$ ipython --no-banner

In [1]: import numpy as np

In [2]: from numpy import linalg as LA

In [3]: np.set_printoptions(precision=1, suppress=True, linewidth=160)

In [4]: K = np.load("data.npy")

In [5]: K
Out[5]: 
array([[11, 11,  7,  2, 12,  1,  3,  3,  5,  5],
       [ 6,  8, 15, 14,  2,  5,  7,  2,  7, 13],
       [15, 21, 12,  6, 20, 12,  6,  4,  7,  5],
       [ 8, 10, 18, 11, 13,  2,  8,  5,  9,  9],
       [12,  5,  6, 10, 15,  7,  5,  7,  2,  9],
       [34, 27, 15, 20, 31, 27,  9, 12, 11, 21],
       [ 7, 16, 10,  6,  7,  6,  9,  3,  5, 10],
       [21, 13, 15, 13, 20,  6,  8, 10, 14, 19],
       [21, 23, 23, 16, 28, 18, 10, 10, 15, 12],
       [31, 22, 16, 22, 31, 26, 10, 11, 10, 20],
       [ 3,  5,  6,  4,  7,  2,  3,  2,  0,  1],
       [ 0,  0,  0,  0,  0,  0,  0,  0,  0,  0],
       [ 9,  0,  0,  6,  8,  5,  2,  5,  2,  8],
       [37, 27, 25, 24, 38, 30, 18, 18, 10, 24],
       [20, 10,  8, 13, 23, 14,  5, 12,  4, 11],
       [ 6, 10, 11,  7,  7,  9,  5,  2, 11,  7],
       [16, 26, 31, 17, 21, 18, 23, 11, 15, 20],
       [ 7,  8,  3,  0,  6,  1,  1,  2,  3,  3],
       [ 7,  8,  3,  0,  6,  1,  1,  2,  3,  3]])

In [6]: LA.cond(K) > 100
Out[6]: np.True_

In [7]: np.round(LA.norm(K, 2) / LA.norm(K), 1)
Out[7]: np.float64(1.0)

In [8]: LA.matrix_rank(K, rtol=0.1)
Out[8]: np.int64(3)

In [9]: U, sv, Vt = LA.svd(K)

In [10]: sv
Out[10]: array([180.9,  33.4,  20.6,  16.4,  13.1,  10.6,   7.2,   3.8,   2.8,   0.1])

In [11]: np.argmax(sv[:-1] / (sv[1:] + 1e-6)) + 1
Out[11]: np.int64(9)

In [12]: A2 = U[:, :9] @ np.diag(sv[:9]) @ Vt[:9]

In [13]: round(float(LA.norm(K - A2, 2)), 1), round(sv[9], 1)
Out[13]: (0.1, np.float64(0.1))

In [14]: LA.matrix_rank(A2)
Out[14]: np.int64(9)

In [15]: LA.matrix_rank(K, rtol=0.05)
Out[15]: np.int64(6)

In [16]: F = np.loadtxt("m.csv", delimiter=",")

In [17]: F
Out[17]: 
array([[15.1, 15.1, 11. , 14.7,  9. , -0.8, -0.4, 16. ,  3.1,  5.7,  3.6],
       [14.5, 16.4, 10. , 12.8, 12. ,  0.1, -0.2, 15.4,  2.6,  4.5,  7.7],
       [14.5, 14.4, 10.6, 16.6,  9.9,  0. ,  1.3, 15.4,  3.3,  2.3,  5.6],
       [15.2, 14.2, 10.5, 15.8, 11.8,  0.9,  0.8, 16. ,  6.4,  3.3,  4.9],
       [15.9, 14. ,  9.1, 13. ,  9.6,  1.1,  0.6, 15.6,  4.2,  3.7,  5.1],
       [15. , 15.1,  8.7, 15.5, 10.4,  0.5,  0.5, 14.9,  4.9,  5.8,  4.2],
       [14.1, 16.5,  9.5, 14.7,  7.9, -0.1,  1.4, 14.3,  5.2,  3.9,  5.1],
       [15.6, 17.3, 11. , 13.2, 10.9,  0.5, -1.1, 14.9,  5.1,  3.5,  3.6],
       [14.3, 15.4,  9.7, 15.7,  9.7, -0.7, -1.5, 15.5,  5.4,  2.8,  4. ],
       [14.1, 14.6, 10.8, 15.7,  9.7, -0.7,  1.4, 15.1,  6.5,  5.2,  5.7]])

In [18]: A2 = F / LA.norm(F, axis=1, keepdims=True)

In [19]: C2 = A2 @ A2.T

In [20]: C2
Out[20]: 
array([[1., 1., 1., 1., 1., 1., 1., 1., 1., 1.],
       [1., 1., 1., 1., 1., 1., 1., 1., 1., 1.],
       [1., 1., 1., 1., 1., 1., 1., 1., 1., 1.],
       [1., 1., 1., 1., 1., 1., 1., 1., 1., 1.],
       [1., 1., 1., 1., 1., 1., 1., 1., 1., 1.],
       [1., 1., 1., 1., 1., 1., 1., 1., 1., 1.],
       [1., 1., 1., 1., 1., 1., 1., 1., 1., 1.],
       [1., 1., 1., 1., 1., 1., 1., 1., 1., 1.],
       [1., 1., 1., 1., 1., 1., 1., 1., 1., 1.],
       [1., 1., 1., 1., 1., 1., 1., 1., 1., 1.]])

In [21]: np.round(np.degrees(np.arccos(np.clip(C2[9, 3], -1, 1))), 1)
Out[21]: np.float64(5.9)

In [22]: rng = np.random.default_rng(950)

In [23]: J = np.triu(rng.random((5, 5)) < 0.5, 1).astype(int)

In [24]: J = J + J.T

In [25]: J
Out[25]: 
array([[0, 1, 1, 1, 0],
       [1, 0, 0, 0, 0],
       [1, 0, 0, 0, 0],
       [1, 0, 0, 0, 0],
       [0, 0, 0, 0, 0]])

In [26]: U, sv, Vt = LA.svd(J, full_matrices=False)

In [27]: np.round(U.T @ J @ Vt.T, 1) + 0
Out[27]: 
array([[1.7, 0. , 0. , 0. , 0. ],
       [0. , 1.7, 0. , 0. , 0. ],
       [0. , 0. , 0. , 0. , 0. ],
       [0. , 0. , 0. , 0. , 0. ],
       [0. , 0. , 0. , 0. , 0. ]])

In [28]: np.allclose(U * sv @ Vt, J)
Out[28]: True

In [29]: np.round(Vt @ Vt.T, 1) + 0
Out[29]: 
array([[1., 0., 0., 0., 0.],
       [0., 1., 0., 0., 0.],
       [0., 0., 1., 0., 0.],
       [0., 0., 0., 1., 0.],
       [0., 0., 0., 0., 1.]])

In [30]: np.cumsum(sv ** 2) / np.sum(sv ** 2)
Out[30]: array([0.5, 1. , 1. , 1. , 1. ])

In [31]: r = LA.matrix_rank(J)

In [32]: r
Out[32]: np.int64(2)

In [33]: ns = LA.svd(J)[2][r:].T

In [34]: [int(LA.matrix_rank(J[:i])) for i in range(1, len(J) + 1)]
Out[34]: [1, 2, 2, 2, 2]

In [35]: ns @ ns.T
Out[35]: 
array([[ 0. ,  0. ,  0. ,  0. ,  0. ],
       [ 0. ,  0.7, -0.3, -0.3,  0. ],
       [ 0. , -0.3,  0.7, -0.3,  0. ],
       [ 0. , -0.3, -0.3,  0.7,  0. ],
       [ 0. ,  0. ,  0. ,  0. ,  1. ]])

In [36]: np.round(J @ ns, 1) + 0
Out[36]: 
array([[0., 0., 0.],
       [0., 0., 0.],
       [0., 0., 0.],
       [0., 0., 0.],
       [0., 0., 0.]])

In [37]: [int(LA.matrix_rank(np.delete(J, i, axis=0))) for i in range(5)]
Out[37]: [1, 2, 2, 2, 2]

In [38]: ns.shape
Out[38]: (5, 3)

In [39]: np.round(LA.det(2 * J), 1), round(float(LA.det(J)), 1)
Out[39]: (np.float64(0.0), 0.0)

In [40]: np.einsum("ii->", J)
Out[40]: np.int64(0)

In [41]: def softmax(z):
    ...:     e = np.exp(z - z.max(axis=-1, keepdims=True))
    ...:     return e / e.sum(axis=-1, keepdims=True)
    ...: 

In [42]: np.round(softmax(10 * J[3]), 1) + 0
Out[42]: array([1., 0., 0., 0., 0.])

In [43]: softmax(J).sum(axis=1)
Out[43]: array([1., 1., 1., 1., 1.])

In [44]: S = J @ J.T / np.sqrt(5)

In [45]: softmax(S + np.triu(np.full(S.shape, -np.inf), 1))
Out[45]: 
array([[1. , 0. , 0. , 0. , 0. ],
       [0.4, 0.6, 0. , 0. , 0. ],
       [0.2, 0.4, 0.4, 0. , 0. ],
       [0.2, 0.3, 0.3, 0.3, 0. ],
       [0.2, 0.2, 0.2, 0.2, 0.2]])

In [46]: softmax(S).round(6).argmax(axis=1)
Out[46]: array([0, 1, 1, 1, 0])

In [47]: np.sort(LA.eigvals(J).real)
Out[47]: array([-1.7,  0. ,  0. ,  0. ,  1.7])

In [48]: round(float(LA.det(J)), 1)
Out[48]: 0.0

In [49]: np.flatnonzero(LA.matrix_power((J != 0) + (J.T != 0) + np.eye(5), 5)[0])
Out[49]: array([0, 1, 2, 3])

In [50]: X = np.loadtxt("block5.csv", delimiter=",")

In [51]: X
Out[51]: 
array([[  4.6, -19.3,  -2.9,   0.1],
       [  4.6, -19.2,  -2.9,   0.2],
       [ -8. ,  14.6,   5. ,  -9.8],
       [ -8.9,   7.7,   5.6, -15.2],
       [  0.6, -18.3,  -0.4,  -8. ],
       [  5.3,   9.8,  -3.3,  16.2],
       [  8.3, -13.8,  -5.2,  10.7],
       [  8.9,  -6.4,  -5.6,  15.8],
       [ -3.3, -13.8,   2.1, -13.9],
       [ -5.1, -10.3,   3.2, -16.1],
       [  5.1, -19. ,  -3.2,   1.4],
       [  4.8,  11.1,  -3. ,  15.7],
       [ -2.9,  19.4,   1.8,   3.5],
       [  8.2,   0.1,  -5.1,  17.5],
       [  2.3, -19.2,  -1.4,  -4.8]])

In [52]: LA.lstsq(X[:-1].T, X[-1])[2]
Out[52]: np.int32(2)

In [53]: np.round(np.trace(LA.pinv(X) @ X), 1)
Out[53]: np.float64(2.0)

In [54]: np.unique(X.round(6), axis=0).shape
Out[54]: (15, 4)

In [55]: U, sv, Vt = LA.svd(J)

In [56]: evecs = Vt[:(sv > 1e-8).sum()]

In [57]: x0 = J[4] + -3 * J[3] + rng.integers(2) * np.eye(5)[1]

In [58]: x0
Out[58]: array([-3.,  0.,  0.,  0.,  0.])

In [59]: evecs.T @ evecs
Out[59]: 
array([[1. , 0. , 0. , 0. , 0. ],
       [0. , 0.3, 0.3, 0.3, 0. ],
       [0. , 0.3, 0.3, 0.3, 0. ],
       [0. , 0.3, 0.3, 0.3, 0. ],
       [0. , 0. , 0. , 0. , 0. ]])

In [60]: round(float(LA.norm(x0 - evecs.T @ evecs @ x0)), 1)
Out[60]: 0.0

In [61]: r0 = np.array([1, 0, 2, 1, -2, 2, 2, 2, -2, 1, -2])

In [62]: r1 = np.array([0, -1, -3, -2, 0, -2, 0, 2, 2, 3])

In [63]: arr = r0[:, None] + r1[None, :]

In [64]: arr
Out[64]: 
array([[ 1,  0, -2, -1,  1, -1,  1,  3,  3,  4],
       [ 0, -1, -3, -2,  0, -2,  0,  2,  2,  3],
       [ 2,  1, -1,  0,  2,  0,  2,  4,  4,  5],
       [ 1,  0, -2, -1,  1, -1,  1,  3,  3,  4],
       [-2, -3, -5, -4, -2, -4, -2,  0,  0,  1],
       [ 2,  1, -1,  0,  2,  0,  2,  4,  4,  5],
       [ 2,  1, -1,  0,  2,  0,  2,  4,  4,  5],
       [ 2,  1, -1,  0,  2,  0,  2,  4,  4,  5],
       [-2, -3, -5, -4, -2, -4, -2,  0,  0,  1],
       [ 1,  0, -2, -1,  1, -1,  1,  3,  3,  4],
       [-2, -3, -5, -4, -2, -4, -2,  0,  0,  1]])

In [65]: x0 = np.array([2, 1, 2, 1, 0, 3, 0, 3, 1, 2])

In [66]: a = np.maximum(arr @ x0, 0)

In [67]: arr.T @ a
Out[67]: array([ 274,  116, -200,  -42,  274,  -42,  274,  590,  590,  748])

In [68]: np.tanh(arr @ x0)
Out[68]: array([ 1. , -0.8,  1. ,  1. , -1. ,  1. ,  1. ,  1. , -1. ,  1. , -1. ])

In [69]: m1 = np.load("arr.npy")

In [70]: m1
Out[70]: 
array([[5., 0., 0., 4., 4., 0., 4.],
       [0., 5., 4., 0., 0., 4., 0.],
       [0., 4., 5., 0., 0., 4., 0.],
       [4., 0., 0., 5., 4., 0., 4.],
       [4., 0., 0., 4., 5., 0., 4.],
       [0., 4., 4., 0., 0., 5., 0.],
       [4., 0., 0., 4., 4., 0., 5.]])

In [71]: r0 = np.array([0, -5, 7, -5, -2, -9, -6])

In [72]: A2 = m1 + np.outer(r0, np.eye(7)[6])

In [73]: A2
Out[73]: 
array([[ 5.,  0.,  0.,  4.,  4.,  0.,  4.],
       [ 0.,  5.,  4.,  0.,  0.,  4., -5.],
       [ 0.,  4.,  5.,  0.,  0.,  4.,  7.],
       [ 4.,  0.,  0.,  5.,  4.,  0., -1.],
       [ 4.,  0.,  0.,  4.,  5.,  0.,  2.],
       [ 0.,  4.,  4.,  0.,  0.,  5., -9.],
       [ 4.,  0.,  0.,  4.,  4.,  0., -1.]])

In [74]: LA.matrix_rank(LA.inv(A2) - LA.inv(m1), tol=1e-8)
Out[74]: np.int64(1)

In [75]: M = np.load("a.npy")

In [76]: M
Out[76]: 
array([[-14.5,   3.9,   3.4],
       [-13.8,   3.9,   3.3],
       [-13.5,   3.9,   3.2],
       [-12.7,   3.8,   3.1],
       [-10.9,   3.7,   2.8],
       [-10.7,   3.7,   2.7],
       [ -8.9,   3.5,   2.4],
       [ -6.6,   3.1,   1.9],
       [ -6.6,   3.1,   1.9],
       [ -3.4,   2.2,   1.1],
       [ -0.9,   0.7,   0.3],
       [ -0.1,   0. ,   0. ],
       [  0.1,   0. ,   0. ],
       [  0.3,   0.2,   0.1],
       [  0.5,   0.5,   0.1],
       [  0.9,   1.1,   0.3],
       [  1.1,   1.3,   0.4],
       [  2.9,   3.8,   1. ],
       [  5.3,   6.8,   1.6],
       [  6.5,   8.2,   1.9],
       [  7.5,   9.3,   2.1],
       [  9.3,  11.3,   2.5],
       [  9.6,  11.5,   2.5]])

In [77]: Z = M[[7, 5]].astype(float)

In [78]: for _ in range(6):
    ...:     z = LA.norm(M[:, None] - Z, axis=-1).argmin(axis=1)
    ...:     Z = np.array([M[z == j].mean(axis=0) for j in range(2)])
    ...: 

In [79]: z
Out[79]: array([1, 1, 1, 1, 1, 1, 1, 1, 1, 0, 0, 0, 0, 0, 0, 0, 0, 0, 0, 0, 0, 0, 0])

In [80]: Z[1] - Z[0]
Out[80]: array([-13.7,  -0.4,   1.8])

In [81]: np.abs(Z[1] - Z[0]).argmax()
Out[81]: np.int64(0)

In [82]: z = rng.permutation(3)

In [83]: A2 = M[:, z] * rng.choice([-1, 1], 3)

In [84]: A2
Out[84]: 
array([[ -3.9,  -3.4,  14.5],
       [ -3.9,  -3.3,  13.8],
       [ -3.9,  -3.2,  13.5],
       [ -3.8,  -3.1,  12.7],
       [ -3.7,  -2.8,  10.9],
       [ -3.7,  -2.7,  10.7],
       [ -3.5,  -2.4,   8.9],
       [ -3.1,  -1.9,   6.6],
       [ -3.1,  -1.9,   6.6],
       [ -2.2,  -1.1,   3.4],
       [ -0.7,  -0.3,   0.9],
       [ -0. ,  -0. ,   0.1],
       [ -0. ,  -0. ,  -0.1],
       [ -0.2,  -0.1,  -0.3],
       [ -0.5,  -0.1,  -0.5],
       [ -1.1,  -0.3,  -0.9],
       [ -1.3,  -0.4,  -1.1],
       [ -3.8,  -1. ,  -2.9],
       [ -6.8,  -1.6,  -5.3],
       [ -8.2,  -1.9,  -6.5],
       [ -9.3,  -2.1,  -7.5],
       [-11.3,  -2.5,  -9.3],
       [-11.5,  -2.5,  -9.6]])

In [85]: U, _, Vt = LA.svd(M.T @ A2)

In [86]: np.round(U @ Vt, 1) + 0
Out[86]: 
array([[ 0.,  0., -1.],
       [-1.,  0.,  0.],
       [ 0., -1.,  0.]])

In [87]: z
Out[87]: array([1, 2, 0])

In [88]: np.round(LA.lstsq(M, A2)[0], 1) + 0
Out[88]: 
array([[ 0.,  0., -1.],
       [-1.,  0.,  0.],
       [ 0., -1.,  0.]])
